% python3 -q
>>> import numpy as np
>>> import numpy.linalg as la
>>> np.set_printoptions(precision=2, suppress=True, linewidth=100)
>>> m1 = np.load("w.npy")
>>> print(m1)
[[ 4 13  2 15  9 17 17 15]
 [13 12 14  3  7 11  9 10]
 [ 2 14 16 12 15 10 15 11]
 [15  3 12 16 10  9 18 18]
 [ 9  7 15 10 18 12 11 10]
 [17 11 10  9 12  8 12  9]
 [17  9 15 18 11 12 16  9]
 [15 10 11 18 10  9  9  4]]
>>> x = np.array([-4, -3, -4, 9, -8, 2, -1, -9])
>>> target = m1 @ x
>>> print(target)
[-118 -250 -220 -215 -248 -233 -154  -79]
>>> print(np.round(la.solve(m1.T, m1[1]), 2) + 0)
[0. 1. 0. 0. 0. 0. 0. 0.]
>>> print(np.round(la.solve(m1, m1[:, 5]), 2) + 0)
[0. 0. 0. 0. 0. 1. 0. 0.]
>>> x = np.array([3, -3, -1, 2, 1, -3, -1, -2])
>>> a = np.maximum(m1 @ x, 0)
>>> print(np.flatnonzero(a > 1e-9))
[7]
>>> print(np.maximum(m1 @ x, 0) - np.maximum(-m1 @ x, 0))
[-88 -60 -80 -15 -38 -16 -14   6]
>>> print(np.maximum(m1 @ (3 * x), 0))
[ 0  0  0  0  0  0  0 18]
>>> print(a)
[0 0 0 0 0 0 0 6]
>>> print(np.tanh(m1 @ x))
[-1. -1. -1. -1. -1. -1. -1.  1.]
>>> print(m1 * (a > 1e-9)[:, None])
[[ 0  0  0  0  0  0  0  0]
 [ 0  0  0  0  0  0  0  0]
 [ 0  0  0  0  0  0  0  0]
 [ 0  0  0  0  0  0  0  0]
 [ 0  0  0  0  0  0  0  0]
 [ 0  0  0  0  0  0  0  0]
 [ 0  0  0  0  0  0  0  0]
 [15 10 11 18 10  9  9  4]]
